$ python3 -q
>>> import numpy as np
>>> from numpy import linalg as LA
>>> np.set_printoptions(precision=2, suppress=True, linewidth=120)
>>> def tidy(a):
...     return np.round(a, 2) + 0
... 
>>> W0 = np.load("out5.npy")
>>> print(tidy(W0))
[[16.77 10.13  7.85 13.27]
 [15.94  9.68  7.59 12.51]
 [ 5.7   4.    3.8   3.4 ]
 [ 5.55  3.92  3.74  3.28]
 [ 3.88  2.93  2.94  1.9 ]
 [ 3.04  2.41  2.5   1.25]
 [ 2.29  1.94  2.07  0.69]
 [ 1.26  1.25  1.4   0.01]
 [ 0.19  0.37  0.43 -0.36]
 [ 0.11  0.26  0.3  -0.31]
 [ 0.08 -0.19 -0.12  0.53]
 [ 0.18 -0.29 -0.09  0.94]
 [ 0.3  -0.5   0.19  1.58]
 [ 0.28 -0.62  0.4   1.8 ]
 [-0.05 -1.05  1.07  2.  ]
 [-0.18 -1.16  1.24  1.98]
 [-0.29 -1.26  1.38  1.94]
 [-0.8  -1.65  1.89  1.71]
 [-0.9  -1.73  1.98  1.65]
 [-1.49 -2.13  2.46  1.29]
 [-2.73 -2.92  3.31  0.39]
 [-3.03 -3.11  3.5   0.16]
 [-6.77 -5.3   5.45 -2.93]]
>>> idx = W0[:, 3] > np.median(W0[:, 3])
>>> r0 = W0[idx].mean(axis=0) - W0[~idx].mean(axis=0)
>>> idx.astype(int)
array([1, 1, 1, 1, 1, 0, 0, 0, 0, 0, 0, 0, 0, 1, 1, 1, 1, 1, 1, 0, 0, 0, 0])
>>> print(tidy(r0))
[4.72 2.79 1.3  3.86]
>>> ((W0 - W0.mean(axis=0)) @ r0 > 0).astype(int)
array([1, 1, 1, 1, 1, 1, 1, 0, 0, 0, 0, 0, 0, 0, 0, 0, 0, 0, 0, 0, 0, 0, 0])
>>> tidy((((W0 - W0.mean(axis=0)) @ r0 > 0) == idx).mean())
np.float64(0.65)
>>> np.argsort(-np.abs(r0).round(6), kind="stable")
array([0, 3, 1, 2])
>>> print([round(float(x), 2) for x in LA.svd(W0, compute_uv=False)[:3]])
[38.06, 12.64, 5.67]
>>> tidy(LA.norm(W0, 2) / LA.norm(W0))
np.float64(0.94)
>>> LA.cond(W0) > 100
np.True_
>>> LA.matrix_rank(W0, rtol=0.1)
np.int64(3)
>>> C2 = np.cov(W0, rowvar=False)
>>> tidy(LA.eigvalsh(C2)[::-1])
array([55.66,  3.24,  1.46,  0.  ])
>>> np.argsort(-W0.std(axis=0).round(6), kind="stable")
array([0, 1, 3, 2])
>>> C2.shape
(4, 4)
>>> tidy(np.median(W0, axis=0))
array([ 0.18, -0.29,  1.98,  1.58])
>>> tidy(np.corrcoef(W0.T))
array([[1.  , 0.99, 0.62, 0.94],
       [0.99, 1.  , 0.57, 0.87],
       [0.62, 0.57, 1.  , 0.68],
       [0.94, 0.87, 0.68, 1.  ]])
>>> print(np.argwhere(np.triu(np.abs(np.corrcoef(W0.T)) > 0.8, 1)))
[[0 1]
 [0 3]
 [1 3]]
>>> F = np.load("sample11.npy")
>>> print(F)
[[ 0  0  0  0]
 [ 0  0  0  0]
 [ 2 -2 -2  2]
 [ 0  0  0  0]
 [ 2 -2 -6 -5]
 [-2  1 -3  2]
 [ 3 -3 -3 -2]
 [ 0  0  0  0]
 [ 2 -2 -6 -5]
 [ 0  0  0  0]
 [-2  1 -3  2]
 [ 0  0  0  0]
 [ 3 -3 -3 -2]
 [-2  1 -3  2]
 [ 0 -1 -5  4]
 [ 0  0  0  0]
 [ 3 -3 -3 -2]
 [ 0  0  0  0]
 [-2  1 -3  2]
 [ 2 -2 -2  2]
 [ 3 -3 -3 -2]
 [-2  1 -3  2]
 [ 0  0  0  0]
 [ 5 -5 -5  0]
 [-2  1 -3  2]
 [-2  1 -3  2]
 [ 0  0  0  0]
 [-1  1 -3 -3]]
>>> dist = LA.norm(F[:, None] - F[None], axis=-1)
>>> dist[1].round(6).argsort(kind="stable")[:4]
array([0, 1, 3, 7])
>>> np.flatnonzero(dist[1] < dist.mean() / 2)
array([ 0,  1,  3,  7,  9, 11, 15, 17, 22, 26])
>>> tidy(dist[:5, :5])
array([[0.  , 0.  , 4.  , 0.  , 8.31],
       [0.  , 0.  , 4.  , 0.  , 8.31],
       [4.  , 4.  , 0.  , 4.  , 8.06],
       [0.  , 0.  , 4.  , 0.  , 8.31],
       [8.31, 8.31, 8.06, 8.31, 0.  ]])
>>> tidy(LA.norm(F, axis=1))
array([0.  , 0.  , 4.  , 0.  , 8.31, 4.24, 5.57, 0.  , 8.31, 0.  , 4.24, 0.  , 5.57, 4.24, 6.48, 0.  , 5.57, 0.  ,
       4.24, 4.  , 5.57, 4.24, 0.  , 8.66, 4.24, 4.24, 0.  , 4.47])
